In [1]: import numpy as np

In [2]: import numpy.linalg as la

In [3]: np.set_printoptions(precision=3, suppress=True, linewidth=100, floatmode="fixed")

In [4]: def rnd(a):
   ...:     return np.round(a, 3) + 0
   ...: 

In [5]: J = np.loadtxt("dump.csv", delimiter=",")

In [6]: J
Out[6]: 
array([[-0.700,  0.000,  3.000, -1.000],
       [-3.000, -1.700, -1.000, -1.000],
       [ 0.000, -3.000,  1.300,  3.000],
       [-1.000,  0.000,  3.000, -0.700]])

In [7]: O, vecs = la.qr(J[:, :3])[0], la.qr(J[:, 3:])[0]

In [8]: s = la.svd(O.T @ vecs, compute_uv=False)

In [9]: rnd(np.degrees(np.arccos(s.clip(0, 1))))
Out[9]: array([6.861])

In [10]: rnd(s)
Out[10]: array([0.993])

In [11]: rnd(la.det(J.T))
Out[11]: np.float64(18.047)

In [12]: E = np.load("x.npy")

In [13]: E
Out[13]: 
array([[0, 0, 0, 1, 0],
       [0, 0, 0, 1, 0],
       [0, 0, 0, 0, 1],
       [1, 1, 0, 0, 0],
       [0, 0, 1, 0, 0]])

In [14]: # column 1 repeats column 0

In [15]: ev, vecs = la.eigh(E)

In [16]: rnd(np.abs(vecs[:, -1]))
Out[16]: array([0.500, 0.500, 0.000, 0.707, 0.000])

In [17]: rnd(la.svd(E, compute_uv=False))
Out[17]: array([1.414, 1.414, 1.000, 1.000, 0.000])

In [18]: rnd(vecs.T @ E @ vecs)
Out[18]: 
array([[-1.414,  0.000,  0.000,  0.000,  0.000],
       [ 0.000, -1.000,  0.000,  0.000,  0.000],
       [ 0.000,  0.000,  0.000,  0.000,  0.000],
       [ 0.000,  0.000,  0.000,  1.000,  0.000],
       [ 0.000,  0.000,  0.000,  0.000,  1.414]])

In [19]: rnd(vecs.T @ vecs)
Out[19]: 
array([[1.000, 0.000, 0.000, 0.000, 0.000],
       [0.000, 1.000, 0.000, 0.000, 0.000],
       [0.000, 0.000, 1.000, 0.000, 0.000],
       [0.000, 0.000, 0.000, 1.000, 0.000],
       [0.000, 0.000, 0.000, 0.000, 1.000]])

In [20]: rnd(ev)
Out[20]: array([-1.414, -1.000,  0.000,  1.000,  1.414])

In [21]: np.abs(vecs[:, -1]).round(6).argmax()
Out[21]: np.int64(3)

In [22]: (ev > 1e-8).sum(), (ev < -1e-8).sum()
Out[22]: (np.int64(2), np.int64(2))

In [23]: np.unique(ev.round(6) + 0, return_counts=True)[1]
Out[23]: array([1, 1, 1, 1, 1])

In [24]: rnd(la.norm(E, 2) / la.norm(E))
Out[24]: np.float64(0.577)

In [25]: la.matrix_rank(E, rtol=0.1)
Out[25]: np.int64(4)

In [26]: left, s, Vh = la.svd(E)

In [27]: vecs = Vh[:(s > 1e-8).sum()]

In [28]: rng = np.random.default_rng(4480)

In [29]: vec = E[0] + -3 * E[2] + rng.integers(2) * np.eye(5)[2]

In [30]: vec
Out[30]: array([ 0.000,  0.000,  1.000,  1.000, -3.000])

In [31]: np.allclose(vecs.T @ vecs @ vec, vec)
Out[31]: True

In [32]: rnd(vecs.T @ vecs)
Out[32]: 
array([[0.500, 0.500, 0.000, 0.000, 0.000],
       [0.500, 0.500, 0.000, 0.000, 0.000],
       [0.000, 0.000, 1.000, 0.000, 0.000],
       [0.000, 0.000, 0.000, 1.000, 0.000],
       [0.000, 0.000, 0.000, 0.000, 1.000]])

In [33]: rnd(np.diag(vecs.T @ vecs))
Out[33]: array([0.500, 0.500, 1.000, 1.000, 1.000])

In [34]: vec = np.array([-4, 4, -6, -3])

In [35]: y = J @ vec

In [36]: b, lr = np.zeros(4), 1 / la.norm(J, 2) ** 2

In [37]: for i in range(5):
    ...:     b -= lr * J.T @ (J @ b - y)
    ...:     if i % 1 == 0: print(i, round(la.norm(J @ b - y), 3))
    ...: 
0 7.408
1 2.825
2 1.232
3 0.757
4 0.657

In [38]: rnd(b)
Out[38]: array([-2.531,  2.419, -6.024, -4.557])
